% ipython --no-banner

In [1]: import numpy as np

In [2]: import numpy.linalg as la

In [3]: np.set_printoptions(precision=1, suppress=True, linewidth=140)

In [4]: M = np.loadtxt("dump.csv", delimiter=",")

In [5]: M.round(1) + 0
Out[5]: 
array([[ 2.5, -4. , -0.3, -0.8,  2.4,  1.2],
       [-0.1,  0. , -0.2, -0.2,  0.1,  0. ],
       [-1.4,  0.2, -1.8, -1.9,  1.5,  0.1],
       [-0.4,  0.2, -0.4, -0.4,  0.2,  0. ],
       [-0.1,  1.4,  1.2,  1.4, -1.8, -0.5],
       [-0.2, -0.7, -1. , -1.2,  1.4,  0.3],
       [-4.1,  6.2,  0.3,  1.1, -3.6, -1.9]])

In [6]: # rank 2

In [7]: np.allclose(M[:-1].T @ la.lstsq(M[:-1].T, M[-1])[0], M[-1])
Out[7]: True

In [8]: np.unique(M.round(6), axis=0).shape
Out[8]: (7, 6)

In [9]: np.round(M @ la.pinv(M) @ M, 1) + 0
Out[9]: 
array([[ 2.5, -4. , -0.3, -0.8,  2.4,  1.2],
       [-0.1,  0. , -0.2, -0.2,  0.1,  0. ],
       [-1.4,  0.2, -1.8, -1.9,  1.5,  0.1],
       [-0.4,  0.2, -0.4, -0.4,  0.2,  0. ],
       [-0.1,  1.4,  1.2,  1.4, -1.9, -0.6],
       [-0.2, -0.7, -1. , -1.2,  1.4,  0.3],
       [-4.1,  6.2,  0.3,  1.1, -3.6, -1.9]])

In [10]: np.abs(np.diag(la.qr(M)[1])) > 1e-9
Out[10]: array([ True,  True, False, False, False, False])

In [11]: rng = np.random.default_rng(0)

In [12]: lab = rng.integers(0, 3, 4)

In [13]: W0 = (lab[:, None] == lab) * 2 + np.eye(4)

In [14]: W0
Out[14]: 
array([[3., 0., 0., 0.],
       [0., 3., 2., 0.],
       [0., 2., 3., 0.],
       [0., 0., 0., 3.]])

In [15]: # symmetric, so the eigenvalues are real

In [16]: Y = W0 / la.norm(W0, axis=1, keepdims=True)

In [17]: cov = Y @ Y.T

In [18]: (cov - 2 * np.eye(4)).round(6).argmax(axis=1)
Out[18]: array([1, 2, 1, 0])

In [19]: np.argwhere(np.triu(np.abs(cov) > 0.95, 1))
Out[19]: array([], shape=(0, 2), dtype=int64)

In [20]: cov[0]
Out[20]: array([1., 0., 0., 0.])

In [21]: J = np.loadtxt("x.csv", delimiter=",")

In [22]: J
Out[22]: 
array([[ 0.1,  0.7,  2.4],
       [ 1.1, -0.3, -1.1],
       [-2.1, -0.8,  0.4],
       [ 0.1,  1. , -0.6],
       [ 0.1,  1.1,  2.3],
       [ 3.4, -1.7, -0.9],
       [-1.1, -1.2, -1.8],
       [ 0.1, -0.5,  0.9],
       [-1.2, -0.4, -0.5],
       [-0.8, -0.3, -0.7],
       [ 0.7, -0.9, -1.5],
       [-1.4, -1.4, -0.4],
       [-0.4, -0.9, -1.1],
       [-0.5,  2.3, -0.6],
       [-0.2,  0. , -0.1],
       [-0.1,  0.2, -0.6],
       [-1.5,  1. ,  0.5],
       [ 0. , -0.8,  1.6],
       [-0.2, -1.8,  0.1],
       [ 7. ,  1. , -3. ],
       [-1.1,  1.1,  0.5],
       [ 1. ,  0.3, -0.1],
       [-1.4,  1.7,  0.1],
       [ 0.9,  0.4,  0.3],
       [-0.6,  0.5, -0.1],
       [ 0.3, -0.7,  0.2],
       [ 0.6,  0.6,  0.8],
       [ 0.3, -1.6,  0.4],
       [ 0.5, -1.2,  1.6],
       [-0.4, -1. , -1.1]])

In [23]: la.cond(M) > 100
Out[23]: np.True_

In [24]: round(la.norm(M, 2) / la.norm(M), 1)
Out[24]: np.float64(0.9)

In [25]: la.matrix_rank(M, rtol=0.1)
Out[25]: np.int64(2)
